$ python -q
>>> import numpy as np
>>> import numpy.linalg as la
>>> np.set_printoptions(precision=1, suppress=True, linewidth=120, sign=" ")
>>> rnd = lambda a: np.round(a, 1) + 0
>>> q, _ = la.qr(np.array([[-1.8, 0.1, -1.9, 0.1, 0.9],
...     [0.7, 0.5, -1.1, 0.5, -0.9],
...     [-0.3, 0.1, -1.5, -1.3, -0.1],
...     [-0.4, 1.1, 0.5, -0.3, 1.2],
...     [0.2, 0.5, 1.9, 0.1, 0.1]]))
>>> M = 3 * q
>>> rnd(M)
array([[-2.7,  0. , -0.5,  1. ,  0.7],
       [ 1. , -1.2, -2. ,  1.3,  0.7],
       [-0.4, -0.2, -1.4, -2.5,  0.9],
       [-0.6, -2.5,  0.4, -0.4, -1.5],
       [ 0.3, -1.2,  1.6, -0.1,  2.2]])
>>> x0 = np.array([0, -3, 3, 3, -2])
>>> rhs = M @ x0
>>> b, lr = np.zeros(5), 1 / la.norm(M, 2) ** 2
>>> for i in range(200):
...     b -= lr * M.T @ (M @ b - rhs)
...     if i % 50 == 0: print(i, round(la.norm(M @ b - rhs), 1))
... 
0 0.0
50 0.0
100 0.0
150 0.0
>>> rnd(la.cond(M))
np.float64(1.0)
>>> x0 = np.array([0, 2, 2, 0, 2])
>>> rnd(M @ np.ones(5))
array([-1.5, -0.2, -3.6, -4.6,  2.9])
>>> (M @ x0).argmax()
np.int64(4)
>>> rnd(M @ (2 * x0))
array([  0.9, -10.1,  -2.9, -14.4,  10.7])
>>> rnd((M * x0).sum(axis=1))
array([ 0.5, -5. , -1.4, -7.2,  5.3])
>>> rnd(M @ x0)
array([ 0.5, -5. , -1.4, -7.2,  5.3])
>>> q = M.astype(float).copy()
>>> for j in range(5):
...     q[:, j] -= q[:, :j] @ (q[:, :j].T @ q[:, j])
...     q[:, j] /= la.norm(q[:, j])
... 
>>> rnd(q.T @ M)
array([[ 3.,  0.,  0.,  0.,  0.],
       [ 0.,  3.,  0.,  0.,  0.],
       [ 0.,  0.,  3.,  0.,  0.],
       [ 0.,  0.,  0.,  3.,  0.],
       [ 0.,  0.,  0.,  0.,  3.]])
>>> rnd(q)
array([[-0.9,  0. , -0.2,  0.3,  0.2],
       [ 0.3, -0.4, -0.7,  0.4,  0.2],
       [-0.1, -0.1, -0.5, -0.8,  0.3],
       [-0.2, -0.8,  0.1, -0.1, -0.5],
       [ 0.1, -0.4,  0.5,  0. ,  0.7]])
>>> Y = np.array([[3, -1, -3, -3], [-1, 0, 1, 0], [-2, -1, 2, -3], [3, 1, 0, 2]])
>>> W0 = np.tril(Y)
>>> W0
array([[ 3,  0,  0,  0],
       [-1,  0,  0,  0],
       [-2, -1,  2,  0],
       [ 3,  1,  0,  2]])
>>> np.unique(W0.round(6), axis=0).shape
(4, 4)
>>> np.abs(np.diag(la.qr(W0)[1])) > 1e-9
array([ True,  True,  True, False])
>>> rng = np.random.default_rng(844403)
>>> lab = rng.permutation(5)
>>> lab
array([ 0,  2,  4,  3,  1])
>>> Y = M[lab][:, lab]
>>> rnd(Y)
array([[-2.7, -0.5,  0.7,  1. ,  0. ],
       [-0.4, -1.4,  0.9, -2.5, -0.2],
       [ 0.3,  1.6,  2.2, -0.1, -1.2],
       [-0.6,  0.4, -1.5, -0.4, -2.5],
       [ 1. , -2. ,  0.7,  1.3, -1.2]])
>>> np.allclose(Y, M)
False
>>> rnd(np.trace(Y))
np.float64(-3.5)
>>> rnd(np.diag(Y))
array([-2.7, -1.4,  2.2, -0.4, -1.2])
